>>> import numpy as np
>>> np.set_printoptions(suppress=True, linewidth=200)
>>> F = np.loadtxt("x.csv", delimiter=",")
>>> F
array([[13.,  8., -5.,  3., -8.],
       [ 8.,  5., -3.,  2., -5.],
       [-5., -3.,  2., -1.,  3.],
       [ 3.,  2., -1.,  1., -2.],
       [-8., -5.,  3., -2.,  5.]])
>>> u, g = F[4], F[3]
>>> u @ u
np.float64(127.0)
>>> p = (u @ g) / (u @ u) * u
>>> np.round(np.linalg.norm(u + g) ** 2 + np.linalg.norm(u - g) ** 2, 2)
np.float64(292.0)
>>> round((g - p) @ u, 2)
np.float64(-0.0)
>>> W1 = np.array([[-2, 0], [6, 4], [1, -5], [9, -2], [-1, -6]])
>>> c = np.array([1, 2])
>>> hid = np.maximum(F @ W1 + c, 0)
>>> np.linalg.matrix_rank(hid)
np.int64(2)
>>> (hid > 0).mean(axis=0)
array([0.6, 0.6])
>>> Z = np.array([[4, 4, 1], [1, 0, 3]])
>>> W1 @ Z
array([[ -8,  -8,  -2],
       [ 28,  24,  18],
       [ -1,   4, -14],
       [ 34,  36,   3],
       [-10,  -4, -19]])
>>> rank = np.linalg.matrix_rank(F)
>>> rank
np.int64(2)
>>> N = np.linalg.svd(F)[2][rank:].T
>>> [int(np.linalg.matrix_rank(F[:i])) for i in range(1, len(F) + 1)]
[1, 2, 2, 2, 2]
>>> [int(np.linalg.matrix_rank(F[:, :j + 1])) for j in range(5)]
[1, 2, 2, 2, 2]
>>> vals, V = np.linalg.eigh(F)
>>> vec = np.array([-2, 0, -1, -2, 0])
>>> (np.sign(V[:, -1].round(6)) == np.sign(V[0, -1].round(6))).astype(int)
array([1, 1, 0, 1, 0])
>>> np.round(V * np.maximum(vals, 0) @ V.T, 2)
array([[13.,  8., -5.,  3., -8.],
       [ 8.,  5., -3.,  2., -5.],
       [-5., -3.,  2., -1.,  3.],
       [ 3.,  2., -1.,  1., -2.],
       [-8., -5.,  3., -2.,  5.]])
>>> vec @ F @ vec
np.float64(58.0)
>>> np.abs(F).sum(axis=1).max(), round(float(np.abs(vals).max()), 2)
(np.float64(37.0), 25.53)
>>> m1 = np.array([[2.0, 0.0, 0.0, 0.0],
...     [0.0, 2.0, 0.0, 0.0],
...     [0.0, 0.0, -3.0, 1.0],
...     [0.0, 0.0, 0.0, 0.0]])
>>> (np.linalg.matrix_power((m1 != 0) + (m1.T != 0) + np.eye(4), 4) > 0).astype(int)
array([[1, 0, 0, 0],
       [0, 1, 0, 0],
       [0, 0, 1, 1],
       [0, 0, 1, 1]])
>>> round(np.linalg.det(m1), 2)
np.float64(0.0)
>>> A2 = m1[0, 0] * m1[1:] - np.outer(m1[1:, 0], m1[0])
>>> A2
array([[ 0.,  4.,  0.,  0.],
       [ 0.,  0., -6.,  2.],
       [ 0.,  0.,  0.,  0.]])
>>> m1[:, 0] / m1[0, 0]
array([1., 0., 0., 0.])
>>> np.linalg.matrix_rank(m1 - m1[0, 0] * np.eye(4))
np.int64(2)
>>> np.prod(np.diag(m1)), round(float(np.linalg.det(m1)), 2)
(np.float64(-0.0), 0.0)
>>> np.round(np.sort(np.linalg.eigvals(m1)), 2)
array([-3.,  0.,  2.,  2.])
>>> m1 @ m1
array([[ 4.,  0.,  0.,  0.],
       [ 0.,  4.,  0.,  0.],
       [ 0.,  0.,  9., -3.],
       [ 0.,  0.,  0.,  0.]])
>>> [int(np.linalg.matrix_rank(np.linalg.matrix_power(m1, p))) for p in range(1, 5)]
[3, 3, 3, 3]
>>> np.round(np.linalg.matrix_power(m1 - np.diag(np.diag(m1)), 4), 2)
array([[0., 0., 0., 0.],
       [0., 0., 0., 0.],
       [0., 0., 0., 0.],
       [0., 0., 0., 0.]])
>>> X = np.load("layer12.npy")
>>> X
array([[14, 17,  7, 10],
       [14, 17,  7, 10],
       [ 0,  0,  0,  0],
       [ 9, 12,  5,  7],
       [ 9, 12,  5,  7],
       [ 4,  7,  3,  4],
       [ 9, 12,  5,  7],
       [ 0,  0,  0,  0],
       [ 0,  0,  0,  0],
       [ 0,  0,  0,  0],
       [ 0,  0,  0,  0],
       [ 9, 12,  5,  7],
       [ 0,  2,  1,  1],
       [ 4,  7,  3,  4],
       [14, 17,  7, 10],
       [ 0,  0,  0,  0],
       [ 4,  7,  3,  4],
       [ 4,  7,  3,  4],
       [ 0,  0,  0,  0],
       [ 0,  0,  0,  0],
       [14, 17,  7, 10]])
>>> round(np.trace(np.linalg.pinv(X) @ X), 2)
np.float64(3.0)
>>> np.linalg.lstsq(X[:-1].T, X[-1])[2]
np.int32(3)
>>> u = np.array([-2, -1])
>>> np.cross(X[14, :3], X[19, :3])
array([0, 0, 0])
>>> np.polyval(u, X[14])
array([-29, -35, -15, -21])
>>> np.array([np.convolve(row, u, "same") for row in X])
array([[-28, -48, -31, -27],
       [-28, -48, -31, -27],
       [  0,   0,   0,   0],
       [-18, -33, -22, -19],
       [-18, -33, -22, -19],
       [ -8, -18, -13, -11],
       [-18, -33, -22, -19],
       [  0,   0,   0,   0],
       [  0,   0,   0,   0],
       [  0,   0,   0,   0],
       [  0,   0,   0,   0],
       [-18, -33, -22, -19],
       [  0,  -4,  -4,  -3],
       [ -8, -18, -13, -11],
       [-28, -48, -31, -27],
       [  0,   0,   0,   0],
       [ -8, -18, -13, -11],
       [ -8, -18, -13, -11],
       [  0,   0,   0,   0],
       [  0,   0,   0,   0],
       [-28, -48, -31, -27]])
>>> np.convolve(X[14], u)
array([-28, -48, -31, -27, -10])
>>> G = np.cov(X, rowvar=False)
>>> np.round(X.std(axis=0), 2)
array([5.42, 6.61, 2.72, 3.88])
>>> feats = -3 * np.eye(5) + np.eye(5, k=1)
>>> feats
array([[-3.,  1.,  0.,  0.,  0.],
       [ 0., -3.,  1.,  0.,  0.],
       [ 0.,  0., -3.,  1.,  0.],
       [ 0.,  0.,  0., -3.,  1.],
       [ 0.,  0.,  0.,  0., -3.]])
>>> proj = np.triu(np.array([[0, 3, 1, 2, 0],
...     [2, 2, 2, 2, 2],
...     [3, 1, 2, 1, 2],
...     [2, 1, 3, 1, 1],
...     [1, 1, 2, 2, 2]]), 1) + np.eye(5)
>>> A2 = proj @ feats @ np.linalg.inv(proj)
>>> proj @ feats - feats @ proj
array([[ 0.,  0.,  1., -1.,  0.],
       [ 0.,  0.,  0.,  1.,  0.],
       [ 0.,  0.,  0.,  0.,  0.],
       [ 0.,  0.,  0.,  0.,  0.],
       [ 0.,  0.,  0.,  0.,  0.]])
>>> np.round(np.linalg.det(A2), 2)
np.float64(-243.0)
>>> A2
array([[-3.,  1.,  1., -2.,  0.],
       [ 0., -3.,  1.,  1., -1.],
       [ 0.,  0., -3.,  1.,  0.],
       [ 0.,  0.,  0., -3.,  1.],
       [ 0.,  0.,  0.,  0., -3.]])
>>> vec = np.array([1, 2, -2, 3, 1])
>>> a = np.maximum(feats @ vec, 0)
>>> np.maximum(feats @ vec, 0) - np.maximum(-feats @ vec, 0)
array([-1., -8.,  9., -8., -3.])
>>> feats * (a > 1e-9)[:, None]
array([[-0.,  0.,  0.,  0.,  0.],
       [ 0., -0.,  0.,  0.,  0.],
       [ 0.,  0., -3.,  1.,  0.],
       [ 0.,  0.,  0., -0.,  0.],
       [ 0.,  0.,  0.,  0., -0.]])
>>> a
array([0., 0., 9., 0., 0.])
>>> q, V = np.linalg.qr(feats[:, :3])[0], np.linalg.qr(feats[:, 3:])[0]
>>> sv = np.linalg.svd(q.T @ V, compute_uv=False)
>>> round(np.linalg.norm(q @ q.T - V @ V.T, 2), 2)
np.float64(1.0)
>>> sv.round(2) + 0
array([0.33, 0.  ])
>>> A2 = feats / np.sqrt((feats ** 2).mean(axis=1, keepdims=True))
>>> A2[1].round(2)
array([ 0.  , -2.12,  0.71,  0.  ,  0.  ])
>>> feats - feats.mean(axis=1, keepdims=True)
array([[-2.6,  1.4,  0.4,  0.4,  0.4],
       [ 0.4, -2.6,  1.4,  0.4,  0.4],
       [ 0.4,  0.4, -2.6,  1.4,  0.4],
       [ 0.4,  0.4,  0.4, -2.6,  1.4],
       [ 0.6,  0.6,  0.6,  0.6, -2.4]])
>>> np.linalg.matrix_rank(A2) == np.linalg.matrix_rank(feats)
np.True_
>>> A = np.load("a.npy")
>>> A
array([[ 1,  1,  1,  1, -1, -1, -1, -1],
       [ 1, -1,  1, -1,  1, -1,  1, -1],
       [ 1, -1, -1,  1,  1, -1, -1,  1],
       [ 1, -1, -1,  1, -1,  1,  1, -1]])
>>> def softmax(z):
...     e = np.exp(z - z.max(axis=-1, keepdims=True))
...     return e / e.sum(axis=-1, keepdims=True)
... 
>>> np.round(softmax(10 * A[1]), 2) + 0
array([0.25, 0.  , 0.25, 0.  , 0.25, 0.  , 0.25, 0.  ])
>>> S = A @ A.T / np.sqrt(8)
>>> np.round(softmax(S), 2)
array([[0.85, 0.05, 0.05, 0.05],
       [0.05, 0.85, 0.05, 0.05],
       [0.05, 0.05, 0.85, 0.05],
       [0.05, 0.05, 0.05, 0.85]])
>>> np.round(softmax(S + np.triu(np.full(S.shape, -np.inf), 1)), 2)
array([[1.  , 0.  , 0.  , 0.  ],
       [0.06, 0.94, 0.  , 0.  ],
       [0.05, 0.05, 0.89, 0.  ],
       [0.05, 0.05, 0.05, 0.85]])
>>> A2 = A / np.linalg.norm(A, axis=1, keepdims=True)
>>> G = A2 @ A2.T
>>> G[3].round(2) + 0
array([0., 0., 0., 1.])
>>> G.round(2) + 0
array([[1., 0., 0., 0.],
       [0., 1., 0., 0.],
       [0., 0., 1., 0.],
       [0., 0., 0., 1.]])
>>> (np.abs(G) > 0.9).astype(int)
array([[1, 0, 0, 0],
       [0, 1, 0, 0],
       [0, 0, 1, 0],
       [0, 0, 0, 1]])
>>> W1 = np.array([[-1, -3, 0],
...     [1, 3, -1],
...     [0, 1, 3],
...     [-1, 1, 3],
...     [1, 1, -2],
...     [-1, 2, 3],
...     [2, -2, -3],
...     [0, -3, -2]])
>>> c = np.array([-8, 4, 3])
>>> hid = np.maximum(A @ W1 + c, 0)
>>> np.linalg.matrix_rank(hid)
np.int64(2)
>>> (hid > 0).astype(int)
array([[0, 1, 1],
       [0, 0, 0],
       [0, 0, 0],
       [0, 0, 1]])
>>> Z = np.array([[2, -1], [-1, -2], [1, 2]])
>>> W1 @ Z
array([[ 1,  7],
       [-2, -9],
       [ 2,  4],
       [ 0,  5],
       [-1, -7],
       [-1,  3],
       [ 3, -4],
       [ 1,  2]])
>>> hid @ Z
array([[ 4,  8],
       [ 0,  0],
       [ 0,  0],
       [ 8, 16]])
>>> (hid @ Z).round(6).argmax(axis=1)
array([1, 0, 0, 1])
>>> arr = np.loadtxt("mat.csv", delimiter=",")
>>> arr
array([[-2., -1., -1.],
       [-1.,  2., -3.],
       [-1., -3., -6.]])
>>> # equal to its transpose
>>> rng = np.random.default_rng(307479)
>>> labels = rng.permutation(3)
>>> labels
array([0, 1, 2])
>>> A2 = arr[labels][:, labels]
>>> round(np.linalg.det(A2), 2), round(float(np.linalg.det(arr[labels])), 2)
(np.float64(40.0), 40.0)
>>> np.trace(A2)
np.float64(-6.0)
>>> np.round(np.sort(np.abs(np.linalg.eigvals(A2))), 2)
array([1.78, 3.08, 7.3 ])
>>> np.allclose(A2, arr)
True
>>> A2
array([[-2., -1., -1.],
       [-1.,  2., -3.],
       [-1., -3., -6.]])
>>> labels = rng.permutation(3)
>>> A2 = arr[:, labels] * rng.choice([-1, 1], 3)
>>> A2
array([[-1.,  2., -1.],
       [ 2.,  1., -3.],
       [-3.,  1., -6.]])
>>> U, _, Vh = np.linalg.svd(arr.T @ A2)
>>> labels
array([1, 0, 2])
>>> vals, V = np.linalg.eig(A2)
>>> np.round(A2 @ V[:, 0] - vals[0] * V[:, 0], 2) + 0
array([0., 0., 0.])
>>> np.round(np.sort(np.linalg.eigvals(np.linalg.inv(A2))), 2)
array([-0.35, -0.18,  0.4 ])
>>> round(float(np.prod(vals)), 2)
40.0
>>> np.round(np.sort(np.linalg.eigvals(A2.T)), 2)
array([-5.62, -2.86,  2.49])
>>> K = np.load("case8.npy")
>>> K
array([[  6,   2,   8,  -1,   4],
       [ 14,   6,  12,   8,   2],
       [ 10,  13,   6,   9,  -5],
       [  2,  15,  14,  12,   4],
       [  0,  17,   8,   4,   6],
       [  8,  18,   8,  -3,  14],
       [  9,  25,   0,  -6,  12],
       [ 17,  16,   2,  -8,   7],
       [  9,  16,   1,  -1,   4],
       [ 12,  20,   3,  -6,   4],
       [ 14,  23,   0,  -9,   8],
       [  5,  23,  -6, -13,  17],
       [ 10,  17, -12, -14,  25],
       [  6,  21, -17, -22,  28],
       [  3,  29, -19, -25,  19],
       [  1,  38, -23, -29,  21],
       [  2,  38, -25, -25,  24],
       [  6,  43, -26, -31,  32],
       [ 15,  50, -18, -36,  35],
       [ 10,  47, -18, -44,  39]])
>>> vec = np.array([6, 9, -8, -1, 8])
>>> target = K @ vec
>>> target
array([  23,   50,   80,   55,  133,  261,  381,  294,  223,  266,  364,  434,  523,  607,  608,  729,  771,  918, 1000,  983])
>>> np.round(np.linalg.solve(K.T @ K, K.T @ target), 2)
array([ 6.,  9., -8., -1.,  8.])
>>> np.round(np.linalg.lstsq(K, target)[0], 2)
array([ 6.,  9., -8., -1.,  8.])
>>> target = target + 0.02 * rng.normal(size=20)
>>> target.round(2)
array([  23.02,   50.  ,   79.99,   55.  ,  133.01,  261.02,  381.01,  293.94,  223.01,  265.99,  364.01,  434.  ,  522.99,  606.99,  608.  ,  729.  ,  770.99,  918.  , 1000.02,  983.  ])
>>> c, *_ = np.linalg.lstsq(K, target)
>>> c.round(2)
array([ 6.,  9., -8., -1.,  8.])
>>> c.round()
array([ 6.,  9., -8., -1.,  8.])
>>> np.round(K.T @ (target - K @ c), 2) + 0
array([0., 0., 0., 0., 0.])
>>> [round(float(np.linalg.norm(np.linalg.solve(K.T @ K + lam * np.eye(5), K.T @ target))), 2) for lam in (0, 1, 10, 100)]
[15.68, 15.66, 15.48, 14.46]
>>> proj = K @ np.linalg.solve(K.T @ K, K.T)
>>> np.linalg.matrix_rank(np.eye(20) - proj)
np.int64(15)
>>> np.round(np.linalg.eigvalsh(proj), 2) + 0
array([0., 0., 0., 0., 0., 0., 0., 0., 0., 0., 0., 0., 0., 0., 0., 1., 1., 1., 1., 1.])
>>> np.allclose(proj @ proj, proj)
True
>>> np.trace(proj)
np.float64(5.0)
>>> np.round(proj @ K[:, 3], 2)
array([ -1.,   8.,   9.,  12.,   4.,  -3.,  -6.,  -8.,  -1.,  -6.,  -9., -13., -14., -22., -25., -29., -25., -31., -36., -44.])
>>> E = np.load("run5.npy")
>>> E
array([[ 8.03, -5.77, -0.7 ],
       [ 7.78, -6.11, -1.52],
       [ 8.19, -6.36, -0.71],
       [ 4.63, -4.36, -0.5 ],
       [ 2.8 , -2.89, -0.67],
       [-3.09,  2.93,  0.52],
       [-3.37,  2.33,  0.11],
       [ 8.17, -6.04, -1.33],
       [ 5.99, -5.27, -1.44],
       [-5.23,  3.84,  0.28],
       [-0.31,  0.3 ,  0.25],
       [-5.08,  4.14,  0.32],
       [-3.46,  2.55,  0.02],
       [ 3.6 , -2.  , -1.19],
       [-2.97,  2.51,  0.32]])
>>> cen = E - E.mean(axis=0)
>>> U, sv, Vh = np.linalg.svd(cen, full_matrices=False)
>>> np.abs(U[:, 0]).argmax()
np.int64(11)
>>> sv.round(2)
array([25.1 ,  1.36,  1.26])
>>> np.round(cen.mean(axis=0), 2) + 0
array([0., 0., 0.])
>>> (np.sign(U[:, 0]) == np.sign(U[0, 0])).astype(int)
array([1, 1, 1, 1, 1, 0, 0, 1, 1, 0, 0, 0, 0, 1, 0])
>>> np.abs(Vh[0]).argmax()
np.int64(0)
>>> np.searchsorted(np.cumsum(sv ** 2) / (sv ** 2).sum(), 0.9) + 1
np.int64(1)
>>> np.round(np.abs(Vh[-1]), 2)
array([0.16, 0.34, 0.93])
